In [1]: import numpy as np

In [2]: np.set_printoptions(precision=2, suppress=True, linewidth=120, legacy="1.25")

In [3]: A = np.loadtxt("run12.csv", delimiter=",")

In [4]: print(A)
[[-0.27 -0.3  -0.31 -0.53 -0.2 ]
 [-3.47 -2.04 -4.81 -3.57 -1.11]
 [-3.45 -1.92 -5.72 -4.45 -1.09]
 [ 0.99  0.79  1.46  1.26  0.65]
 [-3.36 -1.52 -5.16 -4.05 -1.08]
 [ 5.12  3.25  9.36  7.22  1.86]
 [-2.86 -2.05 -4.81 -3.91 -0.82]
 [-4.46 -3.31 -8.79 -6.68 -1.81]
 [-4.46 -3.09 -6.73 -5.13 -1.02]
 [ 0.06  0.18 -0.1  -0.3   0.03]
 [ 0.75  0.25  0.85  0.71  0.18]
 [ 0.73  0.8   1.54  1.04  0.07]
 [ 4.19  2.49  6.23  5.09  1.24]
 [ 3.02  1.96  4.15  3.9   0.38]
 [-2.17 -1.49 -3.62 -3.   -1.15]
 [-2.62 -1.85 -4.22 -2.88 -0.84]
 [ 2.22  1.42  3.61  2.46  0.48]
 [ 1.06  0.42  2.16  1.95  0.49]
 [-2.84 -1.77 -4.4  -3.61 -1.3 ]
 [-0.32  0.01 -0.47 -0.44 -0.18]
 [-2.18 -1.35 -2.23 -2.56 -0.87]
 [-0.03 -0.63 -1.59 -0.19 -0.35]
 [ 0.11  0.01  0.29  0.16  0.01]
 [-2.98 -1.63 -3.87 -3.73 -1.11]
 [ 4.65  3.31  8.01  6.01  1.67]
 [-0.98 -0.56 -1.67 -1.71 -0.27]
 [ 7.92  5.5  13.48 10.74  2.72]
 [ 1.94  1.36  3.22  1.97  0.26]
 [-6.29 -4.29 -9.97 -8.73 -1.69]
 [-2.71 -1.96 -5.07 -3.46 -0.98]
 [ 1.41  1.33  2.5   2.16  0.48]
 [ 0.12  0.74  0.57  0.51  0.18]
 [-4.78 -3.72 -9.6  -7.1  -1.42]
 [ 1.56  0.42  2.92  2.6   0.54]
 [-2.36 -1.68 -3.97 -3.69 -0.69]]

In [5]: x0 = np.array([6, 3, -6, 0, 6])

In [6]: rhs = A @ x0

In [7]: print(np.round(np.linalg.solve(A.T @ A, A.T @ rhs), 2) + 0)
[ 6.  3. -6.  0.  6.]

In [8]: rng = np.random.default_rng(87509)

In [9]: rhs = rhs + 0.3 * rng.normal(size=35)

In [10]: print(rhs.round(2) + 0)
[-1.42 -4.42  1.83  3.24 -0.4  -4.66  0.92  4.86 -1.25  1.72  0.79 -1.85  2.38  1.42 -2.78 -0.61 -0.88 -2.7  -4.12
 -0.12 -8.79  5.48 -1.11 -6.22 -0.14  0.89 -0.69 -2.32 -0.63  2.93  0.41  0.32  9.26 -3.94  0.  ]

In [11]: coef, *_ = np.linalg.lstsq(A, rhs)

In [12]: print(coef)
[ 5.74  3.03 -6.03  0.18  6.09]

In [13]: print([round(float(np.linalg.norm(np.linalg.solve(A.T @ A + lam * np.eye(5), A.T @ rhs))), 2) for lam in (0, 1, 10, 100)])
[10.75, 8.0, 2.74, 0.38]

In [14]: print(np.round(A.T @ (rhs - A @ coef), 2) + 0)
[0. 0. 0. 0. 0.]
